$ ipython --no-banner

In [1]: import numpy as np

In [2]: from numpy import linalg as LA

In [3]: np.set_printoptions(precision=2, suppress=True, linewidth=140, floatmode="fixed")

In [4]: def rnd(a):
   ...:     return np.round(a, 2) + 0
   ...: 

In [5]: W0 = np.loadtxt("sample12.csv", delimiter=",")

In [6]: W0
Out[6]: 
array([[-1.00,  0.60,  0.10, -0.10, -1.00, -2.90, -0.50,  0.90, -2.00],
       [ 1.40,  0.20,  0.40,  0.10,  1.90,  0.60, -0.40, -0.90,  1.90],
       [-0.80, -1.30, -0.10,  0.70,  0.00,  0.30,  0.60, -0.10, -0.60],
       [-0.10,  1.20, -0.20, -1.60, -0.50, -1.20, -0.10, -1.50,  0.40],
       [ 0.10, -1.10, -0.90,  0.20,  1.40,  0.80,  0.10, -0.70, -0.40],
       [-0.60,  0.10,  0.40, -2.00,  0.60, -0.10,  0.70, -0.10,  1.30],
       [-0.40,  0.40,  0.50, -1.20, -0.40, -1.10,  0.10,  0.20, -0.50],
       [ 0.00, -0.10,  0.70, -0.50,  2.50, -2.20, -1.20, -0.90,  1.10],
       [ 0.00,  0.70, -1.40,  0.60, -1.50, -0.50,  0.10, -0.90, -1.10],
       [-0.91, -0.70, -1.19,  0.28,  0.17,  0.42,  0.23,  0.36,  0.99],
       [ 0.40,  1.40,  1.30,  0.30, -0.60, -0.20,  0.40,  0.30, -3.00],
       [-0.90, -0.70, -1.30,  0.20,  0.20,  0.50,  0.20,  0.40,  1.00],
       [ 0.80, -1.40,  1.60, -0.90, -2.10,  0.50,  1.70,  0.10, -1.10],
       [-0.30, -1.20, -0.10, -0.70,  0.60, -0.60,  1.40,  0.10,  0.40],
       [ 1.20, -0.60, -1.80,  0.90,  1.30,  1.80, -0.30,  0.30, -1.00],
       [-0.20,  0.00,  0.50,  1.70, -0.50,  0.40,  0.60,  1.60,  0.80]])

In [7]: O, r_ = LA.qr(W0)

In [8]: np.trace(O @ O.T)
Out[8]: np.float64(9.0)

In [9]: G = W0.T @ W0

In [10]: rnd(np.trace(G)), rnd((W0 ** 2).sum())
Out[10]: (np.float64(138.1), np.float64(138.1))

In [11]: LA.matrix_rank(G)
Out[11]: np.int64(9)

In [12]: rnd(LA.svd(W0, compute_uv=False) ** 2)
Out[12]: array([43.70, 32.28, 18.96, 14.78, 11.12,  9.98,  3.85,  1.83,  1.60])

In [13]: rnd(np.diag(G))
Out[13]: array([ 8.15, 12.11, 14.75, 14.37, 22.98, 21.73,  8.29,  9.09, 26.64])

In [14]: mat = np.load("layer17.npy")

In [15]: mat
Out[15]: 
array([[ 0.00,  0.00,  0.00,  0.00,  0.00,  0.00,  0.00,  0.00,  0.00,  1.00],
       [ 0.00,  0.00,  0.00,  0.00,  0.00,  0.00,  0.00,  0.00,  0.00, -2.00],
       [ 0.00,  0.00,  0.00,  0.00,  0.00,  0.00,  0.00,  0.00,  0.00, -1.00],
       [ 0.00,  0.00,  0.00,  0.00,  0.00,  0.00,  0.00,  0.00,  0.00,  0.00],
       [ 0.00,  0.00,  0.00,  0.00,  0.00,  0.00,  0.00,  0.00,  0.00, -2.00],
       [ 0.00,  0.00,  0.00,  0.00,  0.00,  0.00,  0.00,  0.00,  0.00,  0.00],
       [ 0.00,  0.00,  0.00,  0.00,  0.00,  0.00,  0.00,  0.00,  0.00, -3.00],
       [ 0.00,  0.00,  0.00,  0.00,  0.00,  0.00,  0.00,  0.00,  0.00,  1.00],
       [ 0.00,  0.00,  0.00,  0.00,  0.00,  0.00,  0.00,  0.00,  0.00,  3.00],
       [ 1.00, -2.00, -1.00,  0.00, -2.00,  0.00, -3.00,  1.00,  3.00,  0.00]])

In [16]: Uu, s, vt = LA.svd(mat)

In [17]: rnd(s)
Out[17]: array([5.39, 5.39, 0.00, 0.00, 0.00, 0.00, 0.00, 0.00, 0.00, 0.00])

In [18]: np.argmax(s[:-1] / (s[1:] + 1e-6)) + 1
Out[18]: np.int64(2)

In [19]: M2 = Uu[:, :2] @ np.diag(s[:2]) @ vt[:2]

In [20]: LA.matrix_rank(M2)
Out[20]: np.int64(2)

In [21]: rnd(np.abs(mat - M2).max())
Out[21]: np.float64(0.0)

In [22]: rnd(M2)
Out[22]: 
array([[ 0.00,  0.00,  0.00,  0.00,  0.00,  0.00,  0.00,  0.00,  0.00,  1.00],
       [ 0.00,  0.00,  0.00,  0.00,  0.00,  0.00,  0.00,  0.00,  0.00, -2.00],
       [ 0.00,  0.00,  0.00,  0.00,  0.00,  0.00,  0.00,  0.00,  0.00, -1.00],
       [ 0.00,  0.00,  0.00,  0.00,  0.00,  0.00,  0.00,  0.00,  0.00,  0.00],
       [ 0.00,  0.00,  0.00,  0.00,  0.00,  0.00,  0.00,  0.00,  0.00, -2.00],
       [ 0.00,  0.00,  0.00,  0.00,  0.00,  0.00,  0.00,  0.00,  0.00,  0.00],
       [ 0.00,  0.00,  0.00,  0.00,  0.00,  0.00,  0.00,  0.00,  0.00, -3.00],
       [ 0.00,  0.00,  0.00,  0.00,  0.00,  0.00,  0.00,  0.00,  0.00,  1.00],
       [ 0.00,  0.00,  0.00,  0.00,  0.00,  0.00,  0.00,  0.00,  0.00,  3.00],
       [ 1.00, -2.00, -1.00,  0.00, -2.00,  0.00, -3.00,  1.00,  3.00,  0.00]])

In [23]: LA.matrix_rank(mat, rtol=0.05)
Out[23]: np.int64(2)

In [24]: Uu, s, vt = LA.svd(mat)

In [25]: vecs = vt[:(s > 1e-8).sum()]

In [26]: rng = np.random.default_rng(5411)

In [27]: x = mat[1] + -1 * mat[5] + rng.integers(2) * np.eye(10)[3]

In [28]: x
Out[28]: array([ 0.00,  0.00,  0.00,  1.00,  0.00,  0.00,  0.00,  0.00,  0.00, -2.00])

In [29]: np.allclose(vecs.T @ vecs @ x, x)
Out[29]: False

In [30]: rnd(np.diag(vecs.T @ vecs))
Out[30]: array([0.03, 0.14, 0.03, 0.00, 0.14, 0.00, 0.31, 0.03, 0.31, 1.00])

In [31]: rnd(LA.norm(x - vecs.T @ vecs @ x))
Out[31]: np.float64(1.0)

In [32]: LA.matrix_rank(np.vstack([mat, x]))
Out[32]: np.int64(3)

In [33]: [round(float(LA.det(mat[:i, :i])), 2) + 0 for i in range(1, 11)]
Out[33]: [0.0, 0.0, 0.0, 0.0, 0.0, 0.0, 0.0, 0.0, 0.0, 0.0]

In [34]: r = LA.matrix_rank(mat)

In [35]: r
Out[35]: np.int64(2)

In [36]: null = LA.svd(mat)[2][r:].T

In [37]: rnd(null @ null.T)
Out[37]: 
array([[ 0.97,  0.07,  0.03,  0.00,  0.07,  0.00,  0.10, -0.03, -0.10,  0.00],
       [ 0.07,  0.86, -0.07,  0.00, -0.14,  0.00, -0.21,  0.07,  0.21,  0.00],
       [ 0.03, -0.07,  0.97,  0.00, -0.07,  0.00, -0.10,  0.03,  0.10,  0.00],
       [ 0.00,  0.00,  0.00,  1.00,  0.00,  0.00,  0.00,  0.00,  0.00,  0.00],
       [ 0.07, -0.14, -0.07,  0.00,  0.86,  0.00, -0.21,  0.07,  0.21,  0.00],
       [ 0.00,  0.00,  0.00,  0.00,  0.00,  1.00,  0.00,  0.00,  0.00,  0.00],
       [ 0.10, -0.21, -0.10,  0.00, -0.21,  0.00,  0.69,  0.10,  0.31,  0.00],
       [-0.03,  0.07,  0.03,  0.00,  0.07,  0.00,  0.10,  0.97, -0.10,  0.00],
       [-0.10,  0.21,  0.10,  0.00,  0.21,  0.00,  0.31, -0.10,  0.69,  0.00],
       [ 0.00,  0.00,  0.00,  0.00,  0.00,  0.00,  0.00,  0.00,  0.00,  0.00]])

In [38]: null.shape
Out[38]: (10, 8)

In [39]: LA.matrix_rank(mat.T @ mat), LA.matrix_rank(mat @ mat.T)
Out[39]: (np.int64(2), np.int64(2))

In [40]: M2 = np.array([[1, 1], [1, -1]])

In [41]: M = np.kron(M2, np.kron(M2, M2))[rng.permutation(8)][:7]

In [42]: M
Out[42]: 
array([[ 1, -1, -1,  1, -1,  1,  1, -1],
       [ 1,  1, -1, -1,  1,  1, -1, -1],
       [ 1, -1,  1, -1, -1,  1, -1,  1],
       [ 1,  1,  1,  1,  1,  1,  1,  1],
       [ 1,  1,  1,  1, -1, -1, -1, -1],
       [ 1, -1,  1, -1,  1, -1,  1, -1],
       [ 1, -1, -1,  1,  1, -1, -1,  1]])

In [43]: t3 = np.stack([M, 5 * M, M[::-1]])

In [44]: t3.shape
Out[44]: (3, 7, 8)

In [45]: (t3 @ M.T).shape
Out[45]: (3, 7, 7)

In [46]: LA.matrix_rank(t3)
Out[46]: array([7, 7, 7])

In [47]: np.einsum("bij,cij->bc", t3, t3)
Out[47]: 
array([[  56,  280,    8],
       [ 280, 1400,   40],
       [   8,   40,   56]])

In [48]: u, g = M[5], M[1]

In [49]: u @ u
Out[49]: np.int64(8)

In [50]: pr = (u @ g) / (u @ u) * u

In [51]: (g - pr) @ u
Out[51]: np.float64(0.0)

In [52]: LA.matrix_rank(np.outer(u, g))
Out[52]: np.int64(1)

In [53]: g - pr
Out[53]: array([ 1.00,  1.00, -1.00, -1.00,  1.00,  1.00, -1.00, -1.00])

In [54]: M2 = M / LA.norm(M, axis=1, keepdims=True)

In [55]: G = M2 @ M2.T

In [56]: np.argwhere(np.triu(np.abs(G) > 0.95, 1))
Out[56]: array([], shape=(0, 2), dtype=int64)

In [57]: rnd(G[4])
Out[57]: array([0.00, 0.00, 0.00, 0.00, 1.00, 0.00, 0.00])

In [58]: vals, vecs = LA.eigh(mat)

In [59]: rnd(np.abs(vecs[:, -1]))
Out[59]: array([0.13, 0.26, 0.13, 0.00, 0.26, 0.00, 0.39, 0.13, 0.39, 0.71])

In [60]: np.unique(vals.round(6) + 0, return_counts=True)[1]
Out[60]: array([1, 8, 1])

In [61]: rnd(LA.eigvalsh(mat @ mat))
Out[61]: array([ 0.00,  0.00,  0.00,  0.00,  0.00,  0.00,  0.00,  0.00, 29.00, 29.00])

In [62]: rnd(vecs.T @ mat @ vecs)
Out[62]: 
array([[-5.39,  0.00,  0.00,  0.00,  0.00,  0.00,  0.00,  0.00,  0.00,  0.00],
       [ 0.00,  0.00,  0.00,  0.00,  0.00,  0.00,  0.00,  0.00,  0.00,  0.00],
       [ 0.00,  0.00,  0.00,  0.00,  0.00,  0.00,  0.00,  0.00,  0.00,  0.00],
       [ 0.00,  0.00,  0.00,  0.00,  0.00,  0.00,  0.00,  0.00,  0.00,  0.00],
       [ 0.00,  0.00,  0.00,  0.00,  0.00,  0.00,  0.00,  0.00,  0.00,  0.00],
       [ 0.00,  0.00,  0.00,  0.00,  0.00,  0.00,  0.00,  0.00,  0.00,  0.00],
       [ 0.00,  0.00,  0.00,  0.00,  0.00,  0.00,  0.00,  0.00,  0.00,  0.00],
       [ 0.00,  0.00,  0.00,  0.00,  0.00,  0.00,  0.00,  0.00,  0.00,  0.00],
       [ 0.00,  0.00,  0.00,  0.00,  0.00,  0.00,  0.00,  0.00,  0.00,  0.00],
       [ 0.00,  0.00,  0.00,  0.00,  0.00,  0.00,  0.00,  0.00,  0.00,  5.39]])

In [63]: rnd(vals)
Out[63]: array([-5.39,  0.00,  0.00,  0.00,  0.00,  0.00,  0.00,  0.00,  0.00,  5.39])

In [64]: vals.sum(), np.trace(mat)
Out[64]: (np.float64(0.0), np.float64(0.0))
